>>> import numpy as np
>>> np.set_printoptions(precision=3, suppress=True, linewidth=140, floatmode="fixed")
>>> m1 = np.load("test11.npy")
>>> m1
array([[0, 1],
       [1, 0]])
>>> # symmetric, so the eigenvalues are real
>>> gram = m1.T @ m1
>>> np.allclose(gram, gram.T)
True
>>> gram
array([[1, 0],
       [0, 1]])
>>> np.linalg.eigvalsh(gram)[::-1]
array([1.000, 1.000])
>>> np.trace(gram), (m1 ** 2).sum()
(np.int64(2), np.int64(2))
>>> np.linalg.matrix_rank(gram)
np.int64(2)
>>> np.diag(gram)
array([1, 1])
>>> m1.sum(axis=0)
array([1, 1])
>>> np.argwhere(np.triu(m1))
array([[0, 1]])
>>> low = np.diag(m1.sum(axis=1)) - m1
>>> low
array([[ 1, -1],
       [-1,  1]])
>>> low @ np.ones(2)
array([0.000, 0.000])
>>> np.linalg.matrix_rank(low)
np.int64(1)
>>> round(np.linalg.det(low[1:, 1:]))
1
>>> np.linalg.eigvalsh(low)
array([0.000, 2.000])
>>> arr = np.load("dump.npy")
>>> arr
array([[  0.147,   0.947, -22.281,  11.423],
       [  1.062,   0.420, -21.272,   9.580],
       [  0.299,  -0.008, -19.566,   9.152],
       [ -0.725,  -0.152, -21.545,   8.551],
       [  0.724,   0.976, -20.668,   8.938],
       [  1.478,  -0.472, -21.742,   8.009],
       [ -0.806,   0.222, -19.885,  10.585],
       [ -0.106,   0.652, -19.299,   9.757],
       [  0.830,   0.823, -21.138,  10.386],
       [  0.542,  -1.207, -19.355,   9.162],
       [ -1.085,  -1.933, -18.499,  10.269],
       [  0.023,   0.283, -18.757,  10.272],
       [ -1.310,   0.709, -19.707,  10.306],
       [ -0.568,  -1.150, -20.021,   9.863],
       [  0.239,  -1.003, -21.044,  10.419],
       [ -0.348,  -0.233, -19.609,  11.446],
       [ -0.336,   0.825, -20.554,  10.274],
       [ -1.244,  -2.179, -20.561,  10.249],
       [  0.246,   2.101, -21.429,   8.991],
       [ -1.399,  -0.514, -19.668,  10.612],
       [ -0.327,   0.057, -19.264,  10.437],
       [ -0.157,  -0.149, -19.993,   9.271],
       [  0.803,   1.547, -20.352,  10.233],
       [  0.628,  -0.670, -20.725,  10.889],
       [ -0.578,  -0.288, -20.019,   8.779],
       [ -2.929,  -1.590, -20.424,   9.080],
       [  0.573,   0.533, -18.952,  10.149]])
>>> z = arr[:, 0] > np.median(arr[:, 0])
>>> f = arr[z].mean(axis=0) - arr[~z].mean(axis=0)
>>> ((arr - arr.mean(axis=0)) @ f > 0).astype(int)
array([1, 1, 1, 1, 1, 1, 0, 1, 1, 0, 0, 0, 0, 0, 1, 0, 1, 0, 1, 0, 0, 0, 1, 1, 0, 0, 1])
>>> z.astype(int)
array([1, 1, 1, 0, 1, 1, 0, 0, 1, 1, 0, 1, 0, 0, 1, 0, 0, 0, 1, 0, 0, 0, 1, 1, 0, 0, 1])
>>> A2 = np.c_[arr[:, :1] @ np.array([[1]]), np.array([1, 0, -1, -1, -1, -1, 1, 0, 0, 1, 2, -1, 0, -1, 2, 0, 0, -1, 2, -2, 0, -1, -1, 1, -1, -1, 2])]
>>> A2
array([[ 0.147,  1.000],
       [ 1.062,  0.000],
       [ 0.299, -1.000],
       [-0.725, -1.000],
       [ 0.724, -1.000],
       [ 1.478, -1.000],
       [-0.806,  1.000],
       [-0.106,  0.000],
       [ 0.830,  0.000],
       [ 0.542,  1.000],
       [-1.085,  2.000],
       [ 0.023, -1.000],
       [-1.310,  0.000],
       [-0.568, -1.000],
       [ 0.239,  2.000],
       [-0.348,  0.000],
       [-0.336,  0.000],
       [-1.244, -1.000],
       [ 0.246,  2.000],
       [-1.399, -2.000],
       [-0.327,  0.000],
       [-0.157, -1.000],
       [ 0.803, -1.000],
       [ 0.628,  1.000],
       [-0.578, -1.000],
       [-2.929, -1.000],
       [ 0.573,  2.000]])
>>> np.linalg.matrix_rank(np.c_[arr, A2])
np.int64(5)
>>> np.linalg.matrix_rank(A2)
np.int64(2)
>>> rng = np.random.default_rng(16)
>>> F = (rng.random((2, 2)) < 0.3) + np.eye(2)
>>> F /= F.sum(axis=1, keepdims=True)
>>> F
array([[1.000, 0.000],
       [0.500, 0.500]])
>>> U, sigma, Vt = np.linalg.svd(arr)
>>> np.argmax(sigma[:-1] / (sigma[1:] + 1e-6)) + 1
np.int64(1)
>>> A2 = U[:, :1] @ np.diag(sigma[:1]) @ Vt[:1]
>>> np.linalg.matrix_rank(arr, rtol=0.05)
np.int64(2)
>>> round(np.linalg.norm(arr - A2, 2), 3), round(float(sigma[1]), 3)
(np.float64(6.218), 6.218)
>>> np.allclose(F, F.T)
False
>>> assert F == F.T
Traceback (most recent call last):
  File "<python-input-40>", line 1, in <module>
    assert F == F.T
           ^^^^^^^^
ValueError: The truth value of an array with more than one element is ambiguous. Use a.any() or a.all()
>>> np.linalg.determinant(F)
Traceback (most recent call last):
  File "<python-input-41>", line 1, in <module>
    np.linalg.determinant(F)
    ^^^^^^^^^^^^^^^^^^^^^
AttributeError: module 'numpy.linalg' has no attribute 'determinant'
>>> round(np.linalg.det(F), 3)
np.float64(0.5)
>>> F @ F
array([[1.000, 0.000],
       [0.750, 0.250]])
>>> F.shape
(2, 2)
>>> F.mean(axis=0)
array([0.750, 0.250])
>>> F.sum(axis=1)
array([1.000, 1.000])
>>> np.unravel_index(np.abs(F).argmax(), F.shape)
(np.int64(0), np.int64(0))
>>> F - F[0]
array([[ 0.000,  0.000],
       [-0.500,  0.500]])
>>> np.zeros(2, 2)
Traceback (most recent call last):
  File "<python-input-49>", line 1, in <module>
    np.zeros(2, 2)
    ~~~~~~~~^^^^^^
TypeError: Cannot interpret '2' as a data type
>>> F[:, 2]
Traceback (most recent call last):
  File "<python-input-50>", line 1, in <module>
    F[:, 2]
    ~^^^^^^
IndexError: index 2 is out of bounds for axis 1 with size 2
>>> A = np.load("layer16.npy")
>>> A
array([[1.000, 0.000, 0.000, 0.000],
       [0.250, 0.250, 0.250, 0.250],
       [0.500, 0.000, 0.500, 0.000],
       [0.000, 0.500, 0.000, 0.500]])
>>> np.linalg.lstsq(A[:-1].T, A[-1])[2]
np.int32(3)
>>> np.unique(A.round(6), axis=0).shape
(4, 4)
>>> round(np.trace(np.linalg.pinv(A) @ A), 3)
np.float64(3.0)
>>> np.abs(np.diag(np.linalg.qr(A)[1])) > 1e-9
array([ True,  True,  True, False])
>>> np.sort(np.abs(np.linalg.eigvals(A)))
array([0.000, 0.500, 0.750, 1.000])
>>> assert A == A.T
Traceback (most recent call last):
  File "<python-input-58>", line 1, in <module>
    assert A == A.T
           ^^^^^^^^
ValueError: The truth value of an array with more than one element is ambiguous. Use a.any() or a.all()
>>> np.linalg.determinant(A)
Traceback (most recent call last):
  File "<python-input-59>", line 1, in <module>
    np.linalg.determinant(A)
    ^^^^^^^^^^^^^^^^^^^^^
AttributeError: module 'numpy.linalg' has no attribute 'determinant'
>>> U, sigma, Vt = np.linalg.svd(A)
>>> sigma.round(3) + 0
array([1.190, 0.787, 0.462, 0.000])
>>> A2 = U[:, :3] @ np.diag(sigma[:3]) @ Vt[:3]
>>> np.linalg.matrix_rank(A2)
np.int64(3)
>>> np.round(np.linalg.norm(A - A2) / np.linalg.norm(A), 3)
np.float64(0.0)
>>> np.linalg.matrix_rank(A, rtol=0.05)
np.int64(3)
>>> round(float(np.linalg.norm(A - A2, 2)), 3), np.round(sigma[3], 3)
(0.0, np.float64(0.0))
